$ python -q
>>> import numpy as np
>>> import numpy.linalg as la
>>> np.set_printoptions(precision=2, suppress=True, linewidth=200, sign=" ")
>>> feats = np.load("mat.npy")
>>> feats
array([[ 1.  ,  0.8 , -0.3 ],
       [-0.4 ,  1.6 ,  0.3 ],
       [-0.41,  1.59,  0.31],
       [ 0.1 ,  1.6 ,  0.3 ],
       [ 1.3 ,  2.4 ,  0.3 ]])
>>> proj = feats @ la.solve(feats.T @ feats, feats.T)
>>> proj @ feats[:, 2]
array([-0.3 ,  0.3 ,  0.31,  0.3 ,  0.3 ])
>>> proj
array([[ 0.99,  0.04,  0.01, -0.08,  0.03],
       [ 0.04,  0.45,  0.44,  0.22, -0.08],
       [ 0.01,  0.44,  0.43,  0.22, -0.07],
       [-0.08,  0.22,  0.22,  0.22,  0.26],
       [ 0.03, -0.08, -0.07,  0.26,  0.91]])
>>> la.matrix_rank(np.eye(5) - proj)
np.int64(2)
>>> np.round((np.eye(5) - proj) @ feats, 2) + 0
array([[ 0.,  0.,  0.],
       [ 0.,  0.,  0.],
       [ 0.,  0.,  0.],
       [ 0.,  0.,  0.],
       [ 0.,  0.,  0.]])
>>> np.allclose(proj @ proj, proj)
True
>>> round(float(np.trace(proj)), 2)
3.0
>>> A2 = np.array([[-2, -1], [0, 2]])
>>> cent = np.array([[6]])
>>> W0 = np.block([[A2, np.zeros((2, 1))], [np.zeros((1, 2)), cent]])
>>> W0
array([[-2., -1.,  0.],
       [ 0.,  2.,  0.],
       [ 0.,  0.,  6.]])
>>> # 2 groups of indices that never mix
>>> cov = W0.T @ W0
>>> (W0 @ W0.T).shape
(3, 3)
>>> la.eigvalsh(cov)[::-1]
array([ 36.  ,   6.56,   2.44])
>>> np.diag(cov)
array([  4.,   5.,  36.])
>>> E = np.load("case4.npy")
>>> E
array([[-8.,  2.,  0.,  0.,  0.,  1.],
       [ 0.,  2.,  0.,  2.,  0.,  2.],
       [ 0.,  0.,  0.,  2.,  0.,  2.],
       [ 0.,  1.,  2.,  2.,  0.,  2.],
       [ 0.,  2.,  0.,  2.,  2.,  2.],
       [ 0.,  0.,  2.,  1.,  0.,  1.]])
>>> # rows and columns are dependent
>>> f, g = E[3], E[0]
>>> f @ f
np.float64(13.0)
>>> p = (f @ g) / (f @ f) * f
>>> np.outer(f, g)
array([[ -0.,   0.,   0.,   0.,   0.,   0.],
       [ -8.,   2.,   0.,   0.,   0.,   1.],
       [-16.,   4.,   0.,   0.,   0.,   2.],
       [-16.,   4.,   0.,   0.,   0.,   2.],
       [ -0.,   0.,   0.,   0.,   0.,   0.],
       [-16.,   4.,   0.,   0.,   0.,   2.]])
>>> rk = la.matrix_rank(E)
>>> rk
np.int64(5)
>>> null = la.svd(E)[2][rk:].T
>>> null.shape
(6, 1)
>>> np.round(E @ null, 2) + 0
array([[ 0.],
       [ 0.],
       [ 0.],
       [ 0.],
       [ 0.],
       [ 0.]])
>>> [int(la.matrix_rank(np.delete(E, i, axis=0))) for i in range(6)]
[4, 5, 4, 5, 4, 5]
>>> la.lstsq(E[:-1].T, E[-1])[2]
np.int32(5)
>>> np.allclose(E[:-1].T @ la.lstsq(E[:-1].T, E[-1])[0], E[-1])
True
>>> np.abs(np.diag(la.qr(E)[1])) > 1e-9
array([ True,  True,  True,  True,  True, False])
>>> M = np.load("arr.npy")
>>> M
array([[  2.71,   0.81,   7.54,   0.  ,   1.09],
       [ 11.1 ,  -0.71,  19.23,   0.48,  -1.08],
       [  5.97,   6.42,   9.32,   0.89,   2.05],
       [ -9.97,  -0.49,  -3.26,  -0.65,  -1.73],
       [  1.96,  -2.67,  -6.11,   0.74,  -0.1 ],
       [ -6.04,   1.15,   6.47,   0.99,   0.09],
       [ -1.94,   0.33,  -3.05,  -0.32,  -0.72],
       [ -4.44,  -1.86,   1.14,   0.87,  -1.17],
       [  3.18,  -1.73,   5.05,   0.12,   0.21],
       [  4.61,   2.75,   7.26,  -0.46,   1.46],
       [ -5.92,   2.75, -14.76,  -0.36,  -0.21],
       [  4.53,  -2.01,   4.43,  -0.57,  -0.09],
       [ -2.16,   3.57,  -4.1 ,   1.23,   0.03],
       [ -5.23,  -0.38,  16.92,  -0.16,   2.28],
       [  0.65,  -0.02,   8.94,   0.42,  -1.57]])
>>> cov = np.cov(M, rowvar=False)
>>> np.argwhere(np.triu(np.abs(np.corrcoef(M.T)) > 0.8, 1))
array([], shape=(0, 2), dtype=int64)
>>> cov.shape
(5, 5)
>>> round(np.corrcoef(M[:, 2], M[:, 1])[0, 1], 2)
np.float64(-0.05)
>>> M.std(axis=0)
array([ 5.47,  2.39,  8.61,  0.61,  1.19])
>>> la.eigvalsh(cov)[::-1]
array([ 90.74,  20.91,   6.47,   0.95,   0.35])
>>> cen = M - M.mean(axis=0)
>>> Uu, sig, Vh = la.svd(cen, full_matrices=False)
>>> round((sig ** 2).sum() ** 2 / (sig ** 4).sum(), 2)
np.float64(1.64)
>>> np.round(sig ** 2 / (sig ** 2).sum(), 2) + 0
array([ 0.76,  0.18,  0.05,  0.01,  0.  ])
>>> np.searchsorted(np.cumsum(sig ** 2) / (sig ** 2).sum(), 0.9) + 1
np.int64(2)
>>> la.matrix_rank(cen)
np.int64(5)
>>> np.round(cen.mean(axis=0), 2) + 0
array([ 0.,  0.,  0.,  0.,  0.])
>>> sig
array([ 35.64,  17.11,   9.52,   3.64,   2.22])
>>> K = np.load("out10.npy")
>>> K
array([[  2,   2,   2],
       [  3,   7,   1],
       [  3,   3,  17]])
>>> proj = np.triu(np.array([[1, -2, 1], [-8, -7, 3], [-6, 6, -1]]), 1) + np.eye(3)
>>> A2 = proj @ K @ la.inv(proj)
>>> np.poly(A2)
array([   1.,  -26.,  152., -112.])
>>> la.matrix_rank(A2)
np.int64(3)
>>> A2
array([[ -1., -11.,  51.],
       [ 12.,  40., -80.],
       [  3.,   9., -13.]])
>>> np.round(la.det(A2), 2)
np.float64(112.0)
>>> A2 = K[0, 0] * K[1:] - np.outer(K[1:, 0], K[0])
>>> A2
array([[ 0,  8, -4],
       [ 0,  0, 28]])
>>> K[:, 0] / K[0, 0]
array([ 1. ,  1.5,  1.5])
>>> la.matrix_rank(A2), la.matrix_rank(K)
(np.int64(2), np.int64(3))
>>> np.flatnonzero(~A2.round(6).any(axis=1))
array([], dtype=int64)
>>> arr = np.array([[0, 4, 0, 4, -4],
...     [4, -2, -6, -1, 1],
...     [0, -6, 4, -2, 0],
...     [4, -1, -2, -6, 0],
...     [-4, 1, 0, 0, -6]])
>>> (arr + arr.T) / 2
array([[ 0.,  4.,  0.,  4., -4.],
       [ 4., -2., -6., -1.,  1.],
       [ 0., -6.,  4., -2.,  0.],
       [ 4., -1., -2., -6.,  0.],
       [-4.,  1.,  0.,  0., -6.]])
>>> round(float(np.abs(la.eigvals(arr)).max()), 2)
11.56
>>> np.allclose(arr @ arr.T, arr.T @ arr)
True
>>> np.allclose(arr, arr.T)
True
>>> la.matrix_power(arr, 4)
array([[ 5152, -3056, -3616, -4312,  3880],
       [-3056,  5592,  -124,  4896, -3664],
       [-3616,  -124,  4396,  1768, -1480],
       [-4312,  4896,  1768,  5718, -3578],
       [ 3880, -3664, -1480, -3578,  4494]])
>>> np.round(la.det(arr), 2)
np.float64(-7296.0)
>>> J = np.load("x.npy")
>>> J
array([[ 3,  2,  2,  3],
       [ 2,  1,  2,  3],
       [ 2,  3,  3,  1],
       [ 2,  1,  0,  1]])
>>> ev, V = la.eig(J)
>>> ev
array([ 7.76,  1.86, -0.09, -1.53])
>>> np.sort(la.eigvals(J @ J))
array([  0.01,   2.33,   3.45,  60.2 ])
>>> np.sort(la.eigvals(la.inv(J)))
array([-11.01,  -0.65,   0.13,   0.54])
>>> np.sort(la.eigvals(J.T))
array([-1.53, -0.09,  1.86,  7.76])
>>> X = np.maximum(np.array([[3, -2, -2, -3],
...     [-3, 0, 0, 2],
...     [-1, -1, 2, -3],
...     [2, -1, -1, 1],
...     [-1, 2, -1, 3],
...     [2, -2, -3, 1],
...     [-2, 1, 2, -3],
...     [-1, 0, 3, 2],
...     [1, 2, 3, -3],
...     [-2, -2, -3, 2],
...     [2, -1, -3, -3],
...     [1, 1, -1, -3],
...     [0, 3, -2, 3],
...     [-3, -3, 2, 1],
...     [-3, 1, 1, 3],
...     [-2, 2, 0, -3],
...     [3, 3, 1, -2],
...     [-1, 0, 1, 0],
...     [2, -2, 2, 0],
...     [3, 2, 3, 0],
...     [0, 1, 3, -1],
...     [0, 2, 0, -2]]) @ np.array([[0, 1, -2, 1, -1],
...     [-1, -2, -1, -1, 2],
...     [1, 2, 1, 2, 2],
...     [2, 0, -2, 2, 2]]) + np.array([0, 1, 0, 2, 0]), 0)
>>> X
array([[  0,   4,   0,   0,   0],
       [  4,   0,   2,   3,   7],
       [  0,   6,  11,   0,   0],
       [  2,   3,   0,   5,   0],
       [  3,   0,   0,   3,   9],
       [  1,   1,   0,   2,   0],
       [  0,   1,  11,   0,   2],
       [  7,   6,   1,  11,  11],
       [  0,   4,   5,   1,   3],
       [  3,   0,   0,   0,   0],
       [  0,   0,   0,   0,   0],
       [  0,   0,   2,   0,   0],
       [  1,   0,   0,   1,   8],
       [  7,   8,   9,   8,   3],
       [  6,   0,   0,   6,  13],
       [  0,   0,   8,   0,   0],
       [  0,   0,   0,   0,   1],
       [  1,   2,   3,   3,   3],
       [  4,  11,   0,  10,   0],
       [  1,   6,   0,   9,   7],
       [  0,   5,   4,   5,   6],
       [  0,   0,   2,   0,   0]])
>>> Uu, sig, Vh = la.svd(E)
>>> np.argmax(sig[:-1] / (sig[1:] + 1e-6)) + 1
np.int64(5)
>>> A2 = Uu[:, :5] @ np.diag(sig[:5]) @ Vh[:5]
>>> la.matrix_rank(E, rtol=0.05)
np.int64(5)
>>> la.matrix_rank(A2)
np.int64(5)
>>> round(float(np.abs(E - A2).max()), 2)
0.0
